In [1]: import numpy as np

In [2]: import numpy.linalg as la

In [3]: np.set_printoptions(precision=1, suppress=True, linewidth=100, floatmode="fixed")

In [4]: tidy = lambda a: np.round(a, 1) + 0

In [5]: E = np.load("m.npy")

In [6]: E
Out[6]: 
array([[ 0,  0,  0],
       [-2, -2, -6],
       [-1, -1, -3]])

In [7]: Uu, sigma, Vh = la.svd(E, full_matrices=False)

In [8]: tidy(sigma / sigma[0])
Out[8]: array([1.0, 0.0, 0.0])

In [9]: (sigma > 1e-8).sum()
Out[9]: np.int64(1)

In [10]: tidy(sigma)
Out[10]: array([7.4, 0.0, 0.0])

In [11]: tidy(E @ la.pinv(E) @ E)
Out[11]: 
array([[ 0.0,  0.0,  0.0],
       [-2.0, -2.0, -6.0],
       [-1.0, -1.0, -3.0]])

In [12]: la.lstsq(E[:-1].T, E[-1])[2]
Out[12]: np.int32(1)

In [13]: tidy(np.trace(la.pinv(E) @ E))
Out[13]: np.float64(1.0)

In [14]: np.allclose(E[:-1].T @ la.lstsq(E[:-1].T, E[-1])[0], E[-1])
Out[14]: True

In [15]: np.abs(np.diag(la.qr(E)[1])) > 1e-9
Out[15]: array([ True, False, False])

In [16]: J = 5 * np.eye(4) + np.ones((4, 4))

In [17]: J
Out[17]: 
array([[6.0, 1.0, 1.0, 1.0],
       [1.0, 6.0, 1.0, 1.0],
       [1.0, 1.0, 6.0, 1.0],
       [1.0, 1.0, 1.0, 6.0]])

In [18]: # symmetric

In [19]: out = J / la.norm(J, axis=1, keepdims=True)

In [20]: C2 = out @ out.T

In [21]: (C2 - 2 * np.eye(4)).round(6).argmax(axis=1)
Out[21]: array([1, 0, 0, 0])

In [22]: (np.abs(C2) > 0.9).astype(int)
Out[22]: 
array([[1, 0, 0, 0],
       [0, 1, 0, 0],
       [0, 0, 1, 0],
       [0, 0, 0, 1]])

In [23]: m1 = np.array([[1.0, 0.5, 0.2, 0.1],
    ...:     [0.5, 1.0, 0.5, 0.2],
    ...:     [0.2, 0.5, 1.0, 0.5],
    ...:     [0.1, 0.2, 0.5, 1.0]])

In [24]: # equal to its transpose

In [25]: rng = np.random.default_rng(86984)

In [26]: z = rng.permutation(4)

In [27]: out = m1[:, z] * rng.choice([-1, 1], 4)

In [28]: out
Out[28]: 
array([[ 0.2,  0.5,  0.1, -1.0],
       [ 0.5,  1.0,  0.2, -0.5],
       [ 1.0,  0.5,  0.5, -0.2],
       [ 0.5,  0.2,  1.0, -0.1]])

In [29]: Uu, _, Vh = la.svd(m1.T @ out)

In [30]: tidy(la.lstsq(m1, out)[0])
Out[30]: 
array([[ 0.0,  0.0,  0.0, -1.0],
       [ 0.0,  1.0,  0.0,  0.0],
       [ 1.0,  0.0,  0.0,  0.0],
       [ 0.0,  0.0,  1.0,  0.0]])

In [31]: z
Out[31]: array([2, 1, 3, 0])

In [32]: x = np.array([-9, 0, 8, 3])

In [33]: y = out @ x

In [34]: y
Out[34]: array([-4.0, -4.4, -5.6,  3.2])

In [35]: tidy(la.solve(out, 5 * y))
Out[35]: array([-45.0,   0.0,  40.0,  15.0])

In [36]: tidy(la.solve(out, out[:, 2]))
Out[36]: array([0.0, 0.0, 1.0, 0.0])

In [37]: tidy(la.solve(out, y))
Out[37]: array([-9.0,  0.0,  8.0,  3.0])

In [38]: tidy(la.solve(out, y + out[:, 0]))
Out[38]: array([-8.0,  0.0,  8.0,  3.0])

In [39]: tidy(la.solve(out.T, out[3]))
Out[39]: array([0.0, 0.0, 0.0, 1.0])
